% ipython --no-banner

In [1]: import numpy as np

In [2]: np.set_printoptions(precision=1, suppress=True, linewidth=200)

In [3]: def tidy(a):
   ...:     return np.round(a, 1) + 0
   ...: 

In [4]: X = np.tril(np.array([[0, 0, 1], [0, 0, 2], [1, 3, 1]]), -1) + np.eye(3, dtype=int)

In [5]: X
Out[5]: 
array([[1, 0, 0],
       [0, 1, 0],
       [1, 3, 1]])

In [6]: q = X.astype(float).copy()

In [7]: for j in range(3):
   ...:     q[:, j] -= q[:, :j] @ (q[:, :j].T @ q[:, j])
   ...:     q[:, j] /= np.linalg.norm(q[:, j])
   ...: 

In [8]: tidy(q.T @ q)
Out[8]: 
array([[1., 0., 0.],
       [0., 1., 0.],
       [0., 0., 1.]])

In [9]: tidy(q)
Out[9]: 
array([[ 0.7, -0.6, -0.3],
       [ 0. ,  0.4, -0.9],
       [ 0.7,  0.6,  0.3]])

In [10]: F = np.loadtxt("data.csv", delimiter=",")

In [11]: F
Out[11]: 
array([[ 2.6,  4.2,  2.8],
       [ 4.3,  2.1,  1.4],
       [ 2.3,  3.9,  2.1],
       [ 1.9,  4.2,  2.2],
       [ 2.1, -0.2, -1. ],
       [ 2.6,  2.5,  3.2],
       [ 5.1,  0.6,  0. ],
       [ 2.8,  3.4,  2.3],
       [ 1.9,  2.8,  3.7],
       [ 3. ,  4.7,  1.8],
       [ 5.3,  1.8,  0.4],
       [ 0.7,  4.7,  2.3],
       [ 2.6,  1.8,  0.6],
       [ 3.5,  1.5,  0.8],
       [ 3.2,  3.7,  0.6],
       [ 0.5,  3.8,  1.2],
       [ 4.5,  1. , -0.4],
       [ 2.8,  4. ,  0.9],
       [ 3.2,  1.2,  0.2],
       [ 1.8,  3.3,  1.1],
       [ 3.8,  1.3,  1. ],
       [ 3.3,  4.5,  3.8],
       [ 3.2,  3.8,  4. ]])

In [12]: vec = np.array([0, -1, -5])

In [13]: rhs = F @ vec

In [14]: tidy(np.linalg.lstsq(F, rhs)[0])
Out[14]: array([ 0., -1., -5.])

In [15]: rng = np.random.default_rng(83132)

In [16]: rhs = rhs + 0.1 * rng.normal(size=23)

In [17]: tidy(rhs)
Out[17]: array([-18.1,  -9.2, -14.5, -15.2,   5.2, -18.5,  -0.3, -14.8, -21.2, -14. ,  -3.9, -16.3,  -4.6,  -5.5,  -6.5,  -9.6,   1. ,  -8.5,  -2.1,  -8.9,  -6.4, -23.7, -23.9])

In [18]: beta, *_ = np.linalg.lstsq(F, rhs)

In [19]: tidy(np.linalg.norm(rhs - F @ beta))
Out[19]: np.float64(0.7)

In [20]: [round(float(np.linalg.norm(np.linalg.solve(F.T @ F + lam * np.eye(3), F.T @ rhs))), 2) for lam in (0, 1, 10, 100)]
Out[20]: [5.11, 4.95, 4.08, 2.48]

In [21]: tidy(F.T @ (rhs - F @ beta))
Out[21]: array([0., 0., 0.])

In [22]: q, r_ = np.linalg.qr(F)

In [23]: q.shape, r_.shape
Out[23]: ((23, 3), (3, 3))

In [24]: tidy(q @ r_)
Out[24]: 
array([[ 2.6,  4.2,  2.8],
       [ 4.3,  2.1,  1.4],
       [ 2.3,  3.9,  2.1],
       [ 1.9,  4.2,  2.2],
       [ 2.1, -0.2, -1. ],
       [ 2.6,  2.5,  3.2],
       [ 5.1,  0.6,  0. ],
       [ 2.8,  3.4,  2.3],
       [ 1.9,  2.8,  3.7],
       [ 3. ,  4.7,  1.8],
       [ 5.3,  1.8,  0.4],
       [ 0.7,  4.7,  2.3],
       [ 2.6,  1.8,  0.6],
       [ 3.5,  1.5,  0.8],
       [ 3.2,  3.7,  0.6],
       [ 0.5,  3.8,  1.2],
       [ 4.5,  1. , -0.4],
       [ 2.8,  4. ,  0.9],
       [ 3.2,  1.2,  0.2],
       [ 1.8,  3.3,  1.1],
       [ 3.8,  1.3,  1. ],
       [ 3.3,  4.5,  3.8],
       [ 3.2,  3.8,  4. ]])

In [25]: z = rng.permutation(3)

In [26]: Y = F[:, z] * rng.choice([-1, 1], 3)

In [27]: Y
Out[27]: 
array([[-2.6, -2.8,  4.2],
       [-4.3, -1.4,  2.1],
       [-2.3, -2.1,  3.9],
       [-1.9, -2.2,  4.2],
       [-2.1,  1. , -0.2],
       [-2.6, -3.2,  2.5],
       [-5.1, -0. ,  0.6],
       [-2.8, -2.3,  3.4],
       [-1.9, -3.7,  2.8],
       [-3. , -1.8,  4.7],
       [-5.3, -0.4,  1.8],
       [-0.7, -2.3,  4.7],
       [-2.6, -0.6,  1.8],
       [-3.5, -0.8,  1.5],
       [-3.2, -0.6,  3.7],
       [-0.5, -1.2,  3.8],
       [-4.5,  0.4,  1. ],
       [-2.8, -0.9,  4. ],
       [-3.2, -0.2,  1.2],
       [-1.8, -1.1,  3.3],
       [-3.8, -1. ,  1.3],
       [-3.3, -3.8,  4.5],
       [-3.2, -4. ,  3.8]])

In [28]: U, _, Vh = np.linalg.svd(F.T @ Y)

In [29]: z
Out[29]: array([0, 2, 1])

In [30]: A = np.array([[3, 0, -8], [6, 0, -16], [6, 0, -16]])

In [31]: A
Out[31]: 
array([[  3,   0,  -8],
       [  6,   0, -16],
       [  6,   0, -16]])

In [32]: tidy(np.sort(np.abs(np.linalg.eigvals(A))))
Out[32]: array([ 0.,  0., 13.])

In [33]: tidy(np.abs(np.linalg.eigvals(A)).max())
Out[33]: np.float64(13.0)

In [34]: np.linalg.matrix_power(A, 2)
Out[34]: 
array([[-39,   0, 104],
       [-78,   0, 208],
       [-78,   0, 208]])

In [35]: A @ A
Out[35]: 
array([[-39,   0, 104],
       [-78,   0, 208],
       [-78,   0, 208]])

In [36]: np.trace(A)
Out[36]: np.int64(-13)

In [37]: T = np.stack([A, -3 * A, A[::-1]])

In [38]: (T @ A.T).shape
Out[38]: (3, 3, 3)

In [39]: T.sum(axis=0)
Out[39]: 
array([[ 0,  0,  0],
       [-6,  0, 16],
       [-9,  0, 24]])

In [40]: T.shape
Out[40]: (3, 3, 3)

In [41]: z = rng.permutation(3)

In [42]: z
Out[42]: array([1, 0, 2])

In [43]: Y = A[z][:, z]

In [44]: np.allclose(Y, A)
Out[44]: False

In [45]: np.kron(np.eye(2, dtype=int), A)
Out[45]: 
array([[  3,   0,  -8,   0,   0,   0],
       [  6,   0, -16,   0,   0,   0],
       [  6,   0, -16,   0,   0,   0],
       [  0,   0,   0,   3,   0,  -8],
       [  0,   0,   0,   6,   0, -16],
       [  0,   0,   0,   6,   0, -16]])

In [46]: np.poly(A)
Out[46]: array([ 1., 13.,  0.,  0.])

In [47]: tidy(np.linalg.eigvals(A).sum().real)
Out[47]: np.float64(-13.0)

In [48]: tidy(np.linalg.det(2 * A)), tidy(np.linalg.det(A))
Out[48]: (np.float64(0.0), np.float64(0.0))

In [49]: tidy(np.linalg.det(A[::-1]))
Out[49]: np.float64(0.0)

In [50]: J = np.loadtxt("dump.csv", delimiter=",")

In [51]: J
Out[51]: 
array([[ 1.,  3.,  1.,  3.,  1.,  3.],
       [-2., -1., -2., -1., -2., -1.],
       [ 0.,  3.,  0.,  3.,  0.,  3.],
       [ 1.,  3.,  1.,  3.,  1.,  3.],
       [-2., -1., -2., -1., -2., -1.],
       [ 0.,  3.,  0.,  3.,  0.,  3.]])

In [52]: U, sigma, Vh = np.linalg.svd(J)

In [53]: evecs = Vh[:(sigma > 1e-8).sum()]

In [54]: vec = J[2] + 5 * J[4] + rng.integers(2) * np.eye(6)[2]

In [55]: vec
Out[55]: array([-10.,  -2., -10.,  -2., -10.,  -2.])

In [56]: tidy(np.diag(evecs.T @ evecs))
Out[56]: array([0.3, 0.3, 0.3, 0.3, 0.3, 0.3])

In [57]: tidy(np.linalg.norm(vec - evecs.T @ evecs @ vec))
Out[57]: np.float64(0.0)

In [58]: r = np.linalg.matrix_rank(J)

In [59]: r
Out[59]: np.int64(2)

In [60]: ns = np.linalg.svd(J)[2][r:].T

In [61]: tidy(ns @ ns.T)
Out[61]: 
array([[ 0.7,  0. , -0.3,  0. , -0.3,  0. ],
       [ 0. ,  0.7,  0. , -0.3,  0. , -0.3],
       [-0.3,  0. ,  0.7,  0. , -0.3,  0. ],
       [ 0. , -0.3,  0. ,  0.7,  0. , -0.3],
       [-0.3,  0. , -0.3,  0. ,  0.7,  0. ],
       [ 0. , -0.3,  0. , -0.3,  0. ,  0.7]])

In [62]: [int(np.linalg.matrix_rank(J[:i])) for i in range(1, len(J) + 1)]
Out[62]: [1, 2, 2, 2, 2, 2]

In [63]: np.allclose(J @ ns, 0)
Out[63]: True

In [64]: [int(np.linalg.matrix_rank(np.delete(J, i, axis=0))) for i in range(6)]
Out[64]: [2, 2, 2, 2, 2, 2]

In [65]: ns.shape
Out[65]: (6, 4)

In [66]: z = rng.permutation(6)

In [67]: z
Out[67]: array([4, 0, 1, 2, 3, 5])

In [68]: Y = J[z][:, z]

In [69]: tidy(np.linalg.det(Y)), tidy(np.linalg.det(J[z]))
Out[69]: (np.float64(0.0), np.float64(0.0))

In [70]: np.allclose(Y, J)
Out[70]: False

In [71]: U, sigma, Vh = np.linalg.svd(A)

In [72]: tidy(sigma)
Out[72]: array([25.6,  0. ,  0. ])

In [73]: Y = U[:, :1] @ np.diag(sigma[:1]) @ Vh[:1]

In [74]: np.linalg.matrix_rank(Y)
Out[74]: np.int64(1)

In [75]: tidy(np.linalg.norm(A - Y) / np.linalg.norm(A))
Out[75]: np.float64(0.0)

In [76]: E = np.array([[-4.0, 1.0, 0.0],
    ...:     [-4.1, 1.1, -0.1],
    ...:     [-4.0, 1.1, 0.0],
    ...:     [-4.2, 1.0, -0.1],
    ...:     [-4.0, 1.0, 0.0],
    ...:     [-4.1, 1.0, 0.0],
    ...:     [-4.3, 1.0, 0.0],
    ...:     [-4.0, 1.0, -0.1],
    ...:     [-4.0, 1.0, -0.2],
    ...:     [-4.1, 1.0, 0.0],
    ...:     [4.9, -2.1, 1.1],
    ...:     [4.9, -2.0, 1.0],
    ...:     [5.0, -2.0, 1.0],
    ...:     [4.9, -1.9, 1.0],
    ...:     [5.0, -2.1, 0.8],
    ...:     [4.7, -2.0, 1.1],
    ...:     [5.0, -2.0, 1.0],
    ...:     [4.9, -2.0, 1.1],
    ...:     [5.1, -1.8, 1.1],
    ...:     [5.0, -1.9, 1.2]])

In [77]: D = np.linalg.norm(E[:, None] - E[None], axis=-1)

In [78]: (D + 1e9 * np.eye(20)).round(6).argmin(axis=1)
Out[78]: array([ 4,  2,  0,  1,  0,  9,  3,  0,  7,  5, 17, 12, 16, 11, 12, 17, 12, 10, 19, 17])

In [79]: tidy(np.linalg.norm(E - E.mean(axis=0), axis=1))
Out[79]: array([4.7, 4.8, 4.7, 4.9, 4.7, 4.8, 5. , 4.7, 4.7, 4.8, 4.8, 4.7, 4.8, 4.7, 4.9, 4.6, 4.8, 4.8, 4.9, 4.8])

In [80]: tidy(D[15])
Out[80]: array([9.3, 9.4, 9.3, 9.5, 9.3, 9.4, 9.6, 9.3, 9.3, 9.4, 0.2, 0.2, 0.3, 0.2, 0.4, 0. , 0.3, 0.2, 0.4, 0.3])

In [81]: tidy(np.linalg.norm(E, axis=1))
Out[81]: array([4.1, 4.2, 4.1, 4.3, 4.1, 4.2, 4.4, 4.1, 4.1, 4.2, 5.4, 5.4, 5.5, 5.3, 5.5, 5.2, 5.5, 5.4, 5.5, 5.5])

In [82]: D.mean(axis=1).argmax()
Out[82]: np.int64(6)

In [83]: tidy(D[:5, :5])
Out[83]: 
array([[0. , 0.2, 0.1, 0.2, 0. ],
       [0.2, 0. , 0.1, 0.1, 0.2],
       [0.1, 0.1, 0. , 0.2, 0.1],
       [0.2, 0.1, 0.2, 0. , 0.2],
       [0. , 0.2, 0.1, 0.2, 0. ]])

In [84]: D[15].round(6).argsort(kind="stable")[:4]
Out[84]: array([15, 17, 10, 11])

In [85]: np.unravel_index(D.round(6).argmax(), D.shape)
Out[85]: (np.int64(6), np.int64(18))

In [86]: Y = np.c_[E[:, :2] @ np.array([[2, 2], [-2, -3]]), np.array([-2, 1, -2, -3, -3, 2, 0, 0, -1, 3, -2, 0, -3, -2, 2, -2, -3, 3, -2, -2])]

In [87]: tidy(Y)
Out[87]: 
array([[-10. , -11. ,  -2. ],
       [-10.4, -11.5,   1. ],
       [-10.2, -11.3,  -2. ],
       [-10.4, -11.4,  -3. ],
       [-10. , -11. ,  -3. ],
       [-10.2, -11.2,   2. ],
       [-10.6, -11.6,   0. ],
       [-10. , -11. ,   0. ],
       [-10. , -11. ,  -1. ],
       [-10.2, -11.2,   3. ],
       [ 14. ,  16.1,  -2. ],
       [ 13.8,  15.8,   0. ],
       [ 14. ,  16. ,  -3. ],
       [ 13.6,  15.5,  -2. ],
       [ 14.2,  16.3,   2. ],
       [ 13.4,  15.4,  -2. ],
       [ 14. ,  16. ,  -3. ],
       [ 13.8,  15.8,   3. ],
       [ 13.8,  15.6,  -2. ],
       [ 13.8,  15.7,  -2. ]])

In [88]: np.linalg.matrix_rank(Y)
Out[88]: np.int64(3)

In [89]: tidy(np.linalg.norm(Y - E @ np.linalg.lstsq(E, Y)[0], axis=0))
Out[89]: array([0. , 0. , 8.6])

In [90]: tidy(np.linalg.lstsq(E, Y[:, 0])[0])
Out[90]: array([ 2., -2.,  0.])

In [91]: def softmax(z):
    ...:     e = np.exp(z - z.max(axis=-1, keepdims=True))
    ...:     return e / e.sum(axis=-1, keepdims=True)
    ...: 

In [92]: tidy(softmax(10 * E[2]))
Out[92]: array([0., 1., 0.])

In [93]: S = E @ E.T / np.sqrt(3)

In [94]: softmax(S).round(6).argmax(axis=1)
Out[94]: array([ 6,  6,  6,  6,  6,  6,  6,  6,  6,  6, 18, 18, 18, 18, 18, 18, 18, 18, 18, 18])

In [95]: mat = np.load("x.npy")

In [96]: mat
Out[96]: 
array([[-2,  0, -3, -4],
       [-3,  0, -2, -3],
       [ 2,  4, -4,  5]])

In [97]: Y = mat + rng.integers(-2, 3, (3, 2)) @ rng.integers(-2, 3, (2, 4))

In [98]: Y
Out[98]: 
array([[ -4,   2,  -1,   1],
       [  5,   4, -10,  -5],
       [  2,   8,  -4,  11]])

In [99]: Y - mat
Out[99]: 
array([[-2,  2,  2,  5],
       [ 8,  4, -8, -2],
       [ 0,  4,  0,  6]])

In [100]: np.linalg.matrix_rank(Y - mat, tol=1e-8)
Out[100]: np.int64(2)

In [101]: tidy(np.linalg.svd(Y - mat, compute_uv=False))
Out[101]: array([12.6,  8.9,  0. ])

In [102]: tidy(np.linalg.norm(Y))
Out[102]: np.float64(19.8)

In [103]: Y.sum(axis=1)
Out[103]: array([-2, -6, 17])

In [104]: vec = np.array([-2, -2, 3])

In [105]: h = np.maximum(A @ vec, 0)

In [106]: A * (h > 1e-9)[:, None]
Out[106]: 
array([[0, 0, 0],
       [0, 0, 0],
       [0, 0, 0]])

In [107]: r0, g = mat[0], mat[1]

In [108]: r0 @ g
Out[108]: np.int64(24)

In [109]: pr = (r0 @ g) / (r0 @ r0) * r0

In [110]: tidy(pr)
Out[110]: array([-1.7,  0. , -2.5, -3.3])

In [111]: tidy(np.linalg.norm(r0 + g) ** 2 + np.linalg.norm(r0 - g) ** 2)
Out[111]: np.float64(102.0)

In [112]: tidy(g - pr)
Out[112]: array([-1.3,  0. ,  0.5,  0.3])

In [113]: np.outer(r0, g)
Out[113]: 
array([[ 6,  0,  4,  6],
       [ 0,  0,  0,  0],
       [ 9,  0,  6,  9],
       [12,  0,  8, 12]])

In [114]: (g - pr) @ r0
Out[114]: np.float64(0.0)

In [115]: np.linalg.matrix_rank(np.outer(r0, g))
Out[115]: np.int64(1)

In [116]: tidy(np.linalg.norm(mat, "nuc"))
Out[116]: np.float64(15.8)

In [117]: mat[0] @ mat[2]
Out[117]: np.int64(-12)

In [118]: tidy(np.linalg.norm(mat) ** 2 / np.linalg.norm(mat, 2) ** 2)
Out[118]: np.float64(1.5)

In [119]: tidy(np.linalg.norm(mat, 1)), tidy(np.linalg.norm(mat, np.inf))
Out[119]: (np.float64(12.0), np.float64(15.0))

In [120]: np.linalg.norm(mat, axis=1).argmax()
Out[120]: np.int64(2)

In [121]: tidy(np.linalg.norm(mat[0], 1)), tidy(np.linalg.norm(mat[0], np.inf))
Out[121]: (np.float64(9.0), np.float64(4.0))

In [122]: K, _ = np.linalg.qr(np.array([[1.0, -1.3, 1.3], [1.3, -0.3, 1.6], [0.6, -1.2, 0.8]]))

In [123]: tidy(K)
Out[123]: 
array([[-0.6,  0.4, -0.7],
       [-0.7, -0.6,  0.2],
       [-0.3,  0.6,  0.7]])

In [124]: vec = np.array([3, 5, 5])

In [125]: rhs = K @ vec

In [126]: tidy(rhs)
Out[126]: array([-2.9, -4.4,  5.6])

In [127]: tidy(np.linalg.solve(K, K[:, 2]))
Out[127]: array([0., 0., 1.])

In [128]: tidy(np.linalg.solve(K.T, K[0]))
Out[128]: array([1., 0., 0.])
